% ipython --no-banner

In [1]: import numpy as np

In [2]: from numpy import linalg as LA

In [3]: np.set_printoptions(precision=2, suppress=True, linewidth=200)

In [4]: data = np.load("m.npy")

In [5]: data
Out[5]: 
array([[3, 0, 4, 2, 4],
       [4, 0, 6, 2, 5],
       [2, 0, 2, 2, 3],
       [1, 1, 0, 2, 2],
       [1, 1, 0, 2, 2],
       [2, 0, 2, 2, 3],
       [4, 0, 6, 2, 5],
       [2, 0, 2, 2, 3],
       [4, 0, 6, 2, 5],
       [1, 1, 0, 2, 2],
       [1, 1, 0, 2, 2],
       [1, 1, 0, 2, 2],
       [1, 1, 0, 2, 2],
       [4, 0, 6, 2, 5],
       [3, 0, 4, 2, 4],
       [1, 1, 0, 2, 2],
       [2, 0, 2, 2, 3],
       [4, 0, 6, 2, 5],
       [1, 1, 0, 2, 2],
       [3, 0, 4, 2, 4],
       [4, 0, 6, 2, 5]])

In [6]: # null space of dimension 2

In [7]: left, sigma, vt = LA.svd(data)

In [8]: np.argmax(sigma[:-1] / (sigma[1:] + 1e-6)) + 1
Out[8]: np.int64(3)

In [9]: sigma.round(2) + 0
Out[9]: array([27.12,  6.95,  1.13,  0.  ,  0.  ])

In [10]: other = left[:, :3] @ np.diag(sigma[:3]) @ vt[:3]

In [11]: round(LA.norm(data - other) / LA.norm(data), 2)
Out[11]: np.float64(0.0)

In [12]: round(np.abs(data - other).max(), 2)
Out[12]: np.float64(0.0)

In [13]: LA.matrix_rank(data, rtol=0.05)
Out[13]: np.int64(2)

In [14]: r = LA.matrix_rank(data)

In [15]: r
Out[15]: np.int64(3)

In [16]: ns = LA.svd(data)[2][r:].T

In [17]: [int(LA.matrix_rank(data[:i])) for i in range(1, len(data) + 1)]
Out[17]: [1, 2, 2, 3, 3, 3, 3, 3, 3, 3, 3, 3, 3, 3, 3, 3, 3, 3, 3, 3, 3]

In [18]: round(LA.norm(data), 2)
Out[18]: np.float64(28.02)

In [19]: np.unravel_index(np.abs(data).argmax(), data.shape)
Out[19]: (np.int64(1), np.int64(2))

In [20]: np.round(LA.svd(data, compute_uv=False), 2) + 0
Out[20]: array([27.12,  6.95,  1.13,  0.  ,  0.  ])

In [21]: data.sum(axis=1)
Out[21]: array([13, 17,  9,  6,  6,  9, 17,  9, 17,  6,  6,  6,  6, 17, 13,  6,  9, 17,  6, 13, 17])

In [22]: data.sum(axis=0)
Out[22]: array([49,  8, 56, 42, 70])

In [23]: data[:, 5]
---------------------------------------------------------------------------
IndexError                                Traceback (most recent call last)
Cell In[23], line 1
----> 1 data[:, 5]

IndexError: index 5 is out of bounds for axis 1 with size 5

In [24]: data.mean(axis=0)
Out[24]: array([2.33, 0.38, 2.67, 2.  , 3.33])

In [25]: data.shape
Out[25]: (21, 5)

In [26]: W0 = np.load("sample9.npy")

In [27]: W0
Out[27]: 
array([[4., 0., 0., 0., 0.],
       [4., 1., 2., 0., 0.],
       [1., 5., 5., 0., 0.],
       [0., 0., 0., 2., 0.],
       [0., 0., 0., 1., 2.]])

In [28]: np.abs(np.diag(LA.qr(data)[1])) > 1e-9
Out[28]: array([ True,  True,  True, False, False])

In [29]: round(np.trace(LA.pinv(data) @ data), 2)
Out[29]: np.float64(3.0)

In [30]: np.allclose(data[:-1].T @ LA.lstsq(data[:-1].T, data[-1])[0], data[-1])
Out[30]: True

In [31]: W0.sum(axis=1)
Out[31]: array([ 4.,  7., 11.,  2.,  3.])

In [32]: W0 - W0[0]
Out[32]: 
array([[ 0.,  0.,  0.,  0.,  0.],
       [ 0.,  1.,  2.,  0.,  0.],
       [-3.,  5.,  5.,  0.,  0.],
       [-4.,  0.,  0.,  2.,  0.],
       [-4.,  0.,  0.,  1.,  2.]])

In [33]: round(float(LA.norm(W0)), 2)
Out[33]: 9.85

In [34]: LA.svd(W0, compute_uv=False)
Out[34]: array([7.92, 5.  , 2.56, 1.56, 0.51])

In [35]: LA.matrix_rank(W0)
Out[35]: np.int64(5)

In [36]: np.diff(W0, axis=0)
Out[36]: 
array([[ 0.,  1.,  2.,  0.,  0.],
       [-3.,  4.,  3.,  0.,  0.],
       [-1., -5., -5.,  2.,  0.],
       [ 0.,  0.,  0., -1.,  2.]])

In [37]: W0.mean(axis=0)
Out[37]: array([1.8, 1.2, 1.4, 0.6, 0.4])

In [38]: other = data / np.sqrt((data ** 2).mean(axis=1, keepdims=True))

In [39]: other[9]
Out[39]: array([0.71, 0.71, 0.  , 1.41, 1.41])

In [40]: data - data.mean(axis=1, keepdims=True)
Out[40]: 
array([[ 0.4, -2.6,  1.4, -0.6,  1.4],
       [ 0.6, -3.4,  2.6, -1.4,  1.6],
       [ 0.2, -1.8,  0.2,  0.2,  1.2],
       [-0.2, -0.2, -1.2,  0.8,  0.8],
       [-0.2, -0.2, -1.2,  0.8,  0.8],
       [ 0.2, -1.8,  0.2,  0.2,  1.2],
       [ 0.6, -3.4,  2.6, -1.4,  1.6],
       [ 0.2, -1.8,  0.2,  0.2,  1.2],
       [ 0.6, -3.4,  2.6, -1.4,  1.6],
       [-0.2, -0.2, -1.2,  0.8,  0.8],
       [-0.2, -0.2, -1.2,  0.8,  0.8],
       [-0.2, -0.2, -1.2,  0.8,  0.8],
       [-0.2, -0.2, -1.2,  0.8,  0.8],
       [ 0.6, -3.4,  2.6, -1.4,  1.6],
       [ 0.4, -2.6,  1.4, -0.6,  1.4],
       [-0.2, -0.2, -1.2,  0.8,  0.8],
       [ 0.2, -1.8,  0.2,  0.2,  1.2],
       [ 0.6, -3.4,  2.6, -1.4,  1.6],
       [-0.2, -0.2, -1.2,  0.8,  0.8],
       [ 0.4, -2.6,  1.4, -0.6,  1.4],
       [ 0.6, -3.4,  2.6, -1.4,  1.6]])

In [41]: LA.matrix_rank(other) == LA.matrix_rank(data)
Out[41]: np.True_

In [42]: rng = np.random.default_rng(5338)

In [43]: z = rng.permutation(5)

In [44]: z
Out[44]: array([1, 0, 3, 4, 2])

In [45]: other = W0[z][:, z]

In [46]: np.trace(other)
Out[46]: np.float64(14.0)

In [47]: round(LA.det(other), 2), round(float(LA.det(W0[z])), 2)
Out[47]: (np.float64(-80.0), 80.0)
